$ python -q
>>> import numpy as np
>>> np.set_printoptions(suppress=True, linewidth=140)
>>> data = np.loadtxt("run9.csv", delimiter=",")
>>> data
array([[3.05, 3.  , 1.  , 1.  , 3.  , 1.  , 1.  , 2.  , 2.  , 1.  , 2.  , 3.  , 0.  ],
       [1.  , 1.05, 2.  , 2.  , 0.  , 3.  , 3.  , 3.  , 1.  , 2.  , 3.  , 2.  , 1.  ],
       [2.  , 3.  , 2.05, 1.  , 0.  , 2.  , 1.  , 3.  , 3.  , 2.  , 1.  , 0.  , 0.  ],
       [0.  , 2.  , 2.  , 0.05, 1.  , 0.  , 2.  , 2.  , 3.  , 0.  , 3.  , 1.  , 2.  ],
       [2.  , 2.  , 0.  , 0.  , 0.05, 2.  , 2.  , 3.  , 3.  , 0.  , 0.  , 2.  , 3.  ],
       [3.  , 0.  , 2.  , 3.  , 0.  , 2.05, 0.  , 1.  , 0.  , 2.  , 3.  , 2.  , 1.  ],
       [1.  , 0.  , 0.  , 3.  , 2.  , 0.  , 1.05, 1.  , 0.  , 2.  , 1.  , 3.  , 0.  ],
       [2.  , 0.  , 2.  , 1.  , 3.  , 0.  , 0.  , 3.05, 0.  , 3.  , 3.  , 3.  , 2.  ],
       [2.  , 3.  , 3.  , 2.  , 3.  , 1.  , 2.  , 0.  , 3.05, 3.  , 2.  , 3.  , 2.  ],
       [2.  , 2.  , 1.  , 3.  , 1.  , 1.  , 2.  , 2.  , 2.  , 2.05, 2.  , 0.  , 0.  ],
       [2.  , 2.  , 1.  , 1.  , 0.  , 1.  , 2.  , 0.  , 2.  , 3.  , 1.05, 0.  , 0.  ],
       [0.  , 1.  , 1.  , 1.  , 0.  , 0.  , 3.  , 1.  , 1.  , 1.  , 0.  , 0.05, 2.  ],
       [3.  , 3.  , 1.  , 1.  , 3.  , 1.  , 1.  , 2.  , 2.  , 1.  , 2.  , 3.  , 0.05]])
>>> def softmax(z):
...     e = np.exp(z - z.max(axis=-1, keepdims=True))
...     return e / e.sum(axis=-1, keepdims=True)
... 
>>> np.round(softmax(data[3]), 2)
array([0.01, 0.09, 0.09, 0.01, 0.03, 0.01, 0.09, 0.09, 0.23, 0.01, 0.23, 0.03, 0.09])
>>> scores = data @ data.T / np.sqrt(13)
>>> print(softmax(scores).round(6).argmax(axis=1))
[8 1 2 8 4 5 8 7 8 8 8 8 8]
>>> np.round(np.sort(np.abs(np.linalg.eigvals(data))), 2)
array([ 0.05,  1.6 ,  1.85,  1.85,  1.96,  2.31,  2.68,  2.68,  2.71,  2.71,  3.96,  5.49, 19.79])
>>> round(np.trace(data), 2)
np.float64(18.65)
>>> x = np.array([0, 2, 0, 0, 1, 1, 0, 2, 2, 2, 0, 0, 2])
>>> h = np.maximum(data @ x, 0)
>>> np.maximum(data @ (3 * x), 0)
array([60.  , 57.3 , 72.  , 57.  , 72.15, 30.15, 24.  , 57.3 , 78.3 , 54.3 , 45.  , 36.  , 60.3 ])
>>> print(h)
[20.   19.1  24.   19.   24.05 10.05  8.   19.1  26.1  18.1  15.   12.   20.1 ]
>>> np.round(np.tanh(data @ x), 2)
array([1., 1., 1., 1., 1., 1., 1., 1., 1., 1., 1., 1., 1.])
>>> M = np.loadtxt("test12.csv", delimiter=",")
>>> M.round(2)
array([[ -3.74,   1.79,  -3.74,   1.89],
       [ 11.11, -10.09,  11.11,  -4.05],
       [ -0.8 ,  -0.56,  -0.8 ,   0.72],
       [ -8.66,   5.73,  -8.66,   3.86],
       [ 10.01,  -9.21,  10.01,  -3.6 ],
       [ -0.76,  -0.59,  -0.76,   0.7 ],
       [  2.8 ,  -3.44,   2.8 ,  -0.72],
       [ -3.74,   1.79,  -3.74,   1.9 ],
       [  8.16,  -7.73,   8.16,  -2.86],
       [ -3.36,   1.48,  -3.36,   1.74],
       [  1.39,  -2.31,   1.39,  -0.16],
       [  4.9 ,  -5.12,   4.9 ,  -1.56],
       [ -2.27,   0.62,  -2.27,   1.31],
       [  1.97,  -2.78,   1.97,  -0.39],
       [  6.93,  -6.74,   6.93,  -2.37],
       [ -5.57,   3.26,  -5.57,   2.63],
       [  5.65,  -5.72,   5.65,  -1.86],
       [  1.91,  -2.73,   1.91,  -0.36],
       [ -0.73,  -0.62,  -0.73,   0.69],
       [  5.28,  -5.42,   5.28,  -1.71],
       [ -0.88,  -0.5 ,  -0.88,   0.75],
       [  0.37,  -1.5 ,   0.37,   0.25],
       [  0.05,  -1.24,   0.05,   0.38],
       [  1.67,  -2.54,   1.67,  -0.27],
       [ -6.45,   3.96,  -6.45,   2.98],
       [ -1.03,  -0.38,  -1.03,   0.81],
       [ -5.08,   2.86,  -5.08,   2.43],
       [  1.41,  -2.33,   1.41,  -0.16],
       [  2.67,  -3.34,   2.67,  -0.67],
       [  5.28,  -5.43,   5.28,  -1.71],
       [ -3.96,   1.97,  -3.96,   1.99],
       [ -0.27,  -0.99,  -0.27,   0.51],
       [  3.56,  -4.04,   3.56,  -1.02],
       [  6.43,  -6.34,   6.43,  -2.17],
       [  5.7 ,  -5.76,   5.7 ,  -1.88],
       [ -2.28,   0.63,  -2.28,   1.31],
       [  8.36,  -7.89,   8.36,  -2.94],
       [ -6.06,   3.65,  -6.06,   2.82],
       [ -5.41,   3.13,  -5.41,   2.57],
       [  1.52,  -2.42,   1.52,  -0.21],
       [ -8.33,   5.47,  -8.33,   3.73],
       [  4.87,  -5.1 ,   4.87,  -1.55]])
>>> C2 = np.cov(M, rowvar=False)
>>> print(np.argwhere(np.triu(np.abs(np.corrcoef(M.T)) > 0.8, 1)))
[[0 1]
 [0 2]
 [0 3]
 [1 2]
 [1 3]
 [2 3]]
>>> np.argsort(-M.std(axis=0).round(6), kind="stable")
array([0, 2, 1, 3])
>>> C2.shape
(4, 4)
>>> [round(float(x), 2) for x in np.linalg.svd(M, compute_uv=False)[:3]]
[54.54, 7.41, 0.0]
>>> print(np.linalg.cond(M) > 100)
True
>>> np.argsort(-np.linalg.norm(M, axis=0).round(6), kind="stable")[:3]
array([0, 2, 1])
>>> np.linalg.matrix_rank(M, rtol=0.1)
np.int64(2)
>>> A = np.load("arr.npy")
>>> print(A)
[[ 1.87 -3.13  1.77  3.81 -3.42  1.61  0.93  1.31  0.31 -1.14 -0.53 -0.74 -4.24  5.14]
 [ 5.59 -6.61  1.89  4.92 -4.65  6.84  1.36  1.38 -4.15 -2.29 -2.17 -3.44 -1.93  4.65]
 [ 4.32 -5.43  1.79  4.88 -4.11  5.18  1.08  1.25 -2.65 -1.8  -1.61 -2.79 -2.91  4.54]
 [ 2.44 -2.4   0.04  0.64 -0.96  3.62  0.27  0.04 -2.96 -0.72 -1.07 -2.12  1.46 -0.49]
 [ 5.52 -6.6   1.76  5.21 -4.72  6.92  1.08  1.45 -4.13 -2.44 -2.09 -3.67 -2.13  4.57]
 [ 1.31 -2.06  1.15  2.56 -2.17  0.86  0.44  0.71  0.26 -0.71 -0.56 -0.47 -3.01  3.45]
 [ 5.41 -6.74  1.78  5.08 -4.84  6.77  1.18  1.4  -4.19 -2.26 -2.16 -3.64 -2.17  4.59]
 [ 3.5  -4.31  1.13  3.41 -3.2   4.47  0.74  0.84 -2.89 -1.78 -1.37 -2.51 -1.32  2.98]
 [ 5.03 -5.66  1.46  3.59 -3.53  6.37  0.91  1.12 -4.34 -2.05 -1.8  -3.38 -0.71  2.76]
 [ 1.82 -2.17  0.71  1.57 -1.59  2.23  0.14  0.52 -1.47 -0.81 -0.73 -1.25 -0.71  1.41]
 [ 2.22 -3.24  1.12  3.07 -2.8   2.92  0.75  0.74 -1.15 -1.09 -0.86 -1.44 -2.07  3.33]
 [ 1.25 -1.14 -0.07  0.31 -0.65  1.72 -0.1   0.14 -1.42 -0.67 -0.34 -1.13  0.7  -0.09]
 [ 1.75 -2.96  1.75  3.94 -3.31  1.44  0.89  0.88  0.42 -0.95 -0.74 -0.62 -4.13  5.14]
 [ 4.85 -5.44  1.22  3.75 -3.66  6.59  0.97  0.84 -4.16 -2.09 -1.91 -3.47 -0.61  2.59]
 [ 4.04 -4.45  0.6   2.35 -2.7   5.63  0.72  0.73 -4.42 -1.55 -1.66 -3.1   0.72  1.12]
 [ 5.27 -6.51  1.78  5.25 -4.66  7.01  1.26  1.54 -4.14 -2.49 -1.87 -3.54 -2.07  4.52]
 [ 1.4  -1.25  0.05  0.46 -0.46  1.82  0.14  0.06 -1.38 -0.45 -0.42 -1.04  0.71 -0.1 ]
 [ 4.16 -5.22  1.79  4.76 -4.47  5.23  1.01  1.29 -2.65 -2.14 -1.57 -2.76 -2.94  4.74]
 [ 2.97 -4.37  1.72  4.22 -3.89  3.4   0.92  1.51 -1.09 -1.5  -1.14 -1.47 -3.42  4.89]
 [ 1.3  -2.06  1.28  2.59 -2.09  0.97  0.72  0.72  0.2  -0.8  -0.23 -0.35 -2.89  3.41]
 [ 0.72 -1.07  0.73  1.37 -1.26  0.23  0.31  0.38  0.25 -0.32 -0.26 -0.3  -1.35  1.63]
 [ 1.77 -2.3   0.62  1.71 -1.85  2.26  0.41  0.48 -1.51 -0.77 -0.82 -1.2  -0.61  1.46]
 [ 3.49 -4.46  1.39  3.44 -3.29  4.5   0.74  0.94 -2.83 -1.73 -1.47 -2.48 -1.42  3.26]
 [ 1.75 -2.2   0.44  1.85 -1.76  2.33  0.46  0.46 -1.52 -0.68 -0.75 -1.1  -0.73  1.56]
 [ 1.33 -1.98  1.03  2.67 -2.15  0.9   0.67  0.72  0.21 -0.91 -0.29 -0.41 -2.73  3.35]
 [ 1.05 -1.08  0.    0.36 -0.47  1.87  0.14  0.2  -1.57 -0.45 -0.26 -0.96  0.68 -0.33]
 [ 1.63 -2.06  0.53  1.72 -1.63  2.37  0.44  0.44 -1.54 -0.75 -0.7  -1.2  -0.67  1.67]
 [ 3.7  -3.73 -0.09  1.1  -1.52  5.47  0.4   0.22 -4.43 -1.27 -1.59 -2.98  2.07 -0.56]
 [ 3.44 -3.55  0.08  1.15 -1.51  5.38  0.15  0.31 -4.47 -1.16 -1.4  -3.01  2.01 -0.64]
 [ 3.03 -4.3   1.78  4.29 -3.85  3.45  1.01  1.29 -1.17 -1.5  -1.03 -1.65 -3.76  5.01]
 [ 4.08 -5.34  1.82  4.61 -4.19  5.24  1.13  1.31 -2.64 -1.87 -1.49 -2.47 -2.95  4.78]
 [ 3.02 -4.14  1.73  4.41 -3.91  3.2   1.05  1.4  -1.13 -1.6  -1.22 -1.64 -3.37  4.88]
 [ 4.86 -5.69  1.18  3.78 -3.73  6.48  0.91  1.17 -4.18 -1.94 -2.05 -3.42 -0.66  2.78]
 [ 2.31 -3.09  1.23  3.05 -2.8   2.82  0.79  1.   -1.19 -1.33 -0.97 -1.35 -2.06  3.32]
 [ 1.25 -1.32 -0.16  0.47 -0.22  1.64  0.14  0.18 -1.43 -0.45 -0.38 -0.89  0.77 -0.21]
 [ 4.02 -4.53  0.69  2.58 -2.53  5.89  0.63  0.65 -4.46 -1.62 -1.7  -3.34  0.65  1.22]
 [ 2.92 -3.25  0.61  2.06 -2.21  4.06  0.46  0.51 -2.91 -1.2  -1.06 -2.09  0.21  1.28]
 [ 4.08 -5.46  1.75  4.83 -4.33  5.23  1.19  1.27 -2.68 -2.   -1.54 -2.61 -2.81  4.78]
 [ 2.95 -3.42  0.69  2.   -1.86  4.09  0.54  0.49 -3.05 -1.15 -1.21 -2.22 -0.09  1.25]
 [ 1.84 -2.19  0.62  1.65 -1.55  2.45  0.2   0.27 -1.39 -0.91 -0.68 -1.24 -0.75  1.49]
 [ 1.19 -1.98  1.11  2.76 -2.22  1.22  0.63  0.81  0.17 -0.67 -0.57 -0.32 -2.81  3.49]
 [ 2.47 -3.    1.41  2.96 -2.59  2.92  0.66  0.84 -1.24 -1.11 -0.97 -1.33 -1.9   3.22]
 [ 1.15 -1.15  0.13  0.43 -0.43  1.73  0.14  0.05 -1.65 -0.28 -0.51 -1.18  0.64 -0.45]
 [ 0.06 -0.01  0.05  0.06 -0.12 -0.09 -0.05 -0.04 -0.05  0.04 -0.02  0.11  0.07  0.19]
 [ 3.6  -4.41  1.28  3.35 -3.21  4.77  0.79  1.02 -2.73 -1.67 -1.55 -2.32 -1.56  2.89]
 [ 3.12 -4.2   1.96  4.41 -3.9   3.33  0.96  1.2  -1.12 -1.68 -1.   -1.4  -3.45  4.93]
 [ 1.14 -2.    1.33  2.71 -2.23  0.95  0.57  0.79  0.14 -0.82 -0.52 -0.53 -2.73  3.47]]
>>> out = np.c_[A[:, :5] @ np.array([[-2, -3, 2, 2, -1],
...     [2, -1, -1, -3, 1],
...     [1, 3, -1, 0, 2],
...     [1, 0, -2, -1, -2],
...     [-3, 3, 3, 0, 1]]), np.array([6, 4, 0, 7, 1, 6, 0, 3, 5, 7, 3, 2, 2, 6, 0, 8, 8, 2, 2, 4, 3, 7, 1, 0, 0, 0, 3, 5, 2, 4, 6, 3, 4, 0, 8, 4, 2, 4, 4, 4, 6, 8, 5, 0, 6, 9, 8])]
>>> out.round(2)
array([[  5.84,  -7.43, -12.78,   9.32, -12.5 ,   6.  ],
       [ -3.64, -18.44,  -7.89,  26.09, -22.91,   4.  ],
       [ -0.5 , -14.49,  -9.81,  20.05, -20.04,   0.  ],
       [ -6.12,  -7.68,   3.08,  11.44,  -7.  ,   7.  ],
       [ -3.11, -18.84,  -8.7 ,  25.63, -23.74,   1.  ],
       [  3.48,  -4.93,  -8.1 ,   6.24,  -8.36,   6.  ],
       [ -2.92, -18.67,  -8.9 ,  25.96, -23.59,   0.  ],
       [ -1.48, -12.4 ,  -6.24,  16.52, -15.57,   3.  ],
       [ -5.74, -15.64,  -3.51,  23.45, -18.48,   5.  ],
       [ -0.93,  -5.93,  -2.81,   8.58,  -7.3 ,   7.  ],
       [  1.67,  -8.46,  -7.98,  11.09, -12.16,   3.  ],
       [ -2.59,  -4.77,   1.14,   5.61,  -3.8 ,   2.  ],
       [  6.2 ,  -6.97, -13.1 ,   8.44, -12.4 ,   2.  ],
       [ -4.63, -16.43,  -4.56,  22.27, -19.01,   6.  ],
       [ -5.93, -13.97,  -0.87,  19.08, -14.69,   0.  ],
       [ -2.55, -17.94,  -9.21,  24.82, -23.38,   8.  ],
       [ -3.41,  -4.18,   1.7 ,   6.09,  -3.93,   8.  ],
       [  1.2 , -15.3 , -11.18,  19.22, -19.79,   2.  ],
       [  2.93, -11.05, -11.52,  14.83, -16.23,   2.  ],
       [  3.42,  -4.27,  -8.07,   6.19,  -8.07,   4.  ],
       [  2.3 ,  -2.68,  -4.74,   3.28,  -4.33,   3.  ],
       [ -0.26,  -6.7 ,  -3.75,   8.73,  -8.1 ,   7.  ],
       [ -1.2 , -11.71,  -6.7 ,  16.92, -15.34,   1.  ],
       [ -0.33,  -7.01,  -3.72,   8.25,  -8.53,   0.  ],
       [  3.53,  -5.37,  -8.18,   5.93,  -8.74,   0.  ],
       [ -2.49,  -3.48,   1.05,   4.98,  -3.32,   0.  ],
       [ -0.24,  -6.13,  -3.54,   7.72,  -7.7 ,   3.  ],
       [ -9.29, -12.2 ,   4.46,  17.49, -11.33,   5.  ],
       [ -8.22, -11.06,   3.52,  16.38, -10.64,   2.  ],
       [  2.96, -11.  , -11.55,  14.67, -16.2 ,   4.  ],
       [  0.16, -14.01, -10.11,  19.57, -19.19,   6.  ],
       [  3.55, -11.46, -12.1 ,  14.05, -16.43,   3.  ],
       [ -4.95, -16.54,  -4.52,  23.01, -19.48,   4.  ],
       [  1.88,  -8.55,  -8.02,  10.84, -11.84,   0.  ],
       [ -4.17,  -3.57,   2.38,   5.99,  -4.05,   8.  ],
       [ -6.24, -13.05,  -0.87,  19.05, -14.86,   4.  ],
       [ -3.04, -10.31,  -2.27,  13.53, -11.28,   2.  ],
       [  0.49, -14.52, -10.78,  19.71, -20.03,   4.  ],
       [ -4.47,  -8.94,  -0.95,  14.16, -10.85,   4.  ],
       [ -1.14,  -6.12,  -2.7 ,   8.6 ,  -7.64,   4.  ],
       [  4.19,  -4.92,  -8.93,   5.56,  -8.69,   6.  ],
       [  1.2 ,  -7.95,  -7.16,  10.98, -11.16,   8.  ],
       [ -2.75,  -3.2 ,   1.17,   5.32,  -3.33,   5.  ],
       [  0.33,  -0.38,  -0.4 ,   0.09,  -0.21,   0.  ],
       [ -1.76, -12.18,  -6.  ,  17.08, -15.36,   6.  ],
       [  3.43, -10.98, -12.04,  14.43, -16.12,   9.  ],
       [  4.45,  -4.12,  -9.16,   5.57,  -8.13,   8.  ]])
>>> print(np.linalg.matrix_rank(out))
6
>>> np.round(np.linalg.norm(out - A @ np.linalg.lstsq(A, out)[0], axis=0), 2) + 0
array([ 0.  ,  0.  ,  0.  ,  0.  ,  0.  , 20.76])
>>> np.linalg.matrix_rank(np.c_[A, out])
np.int64(15)
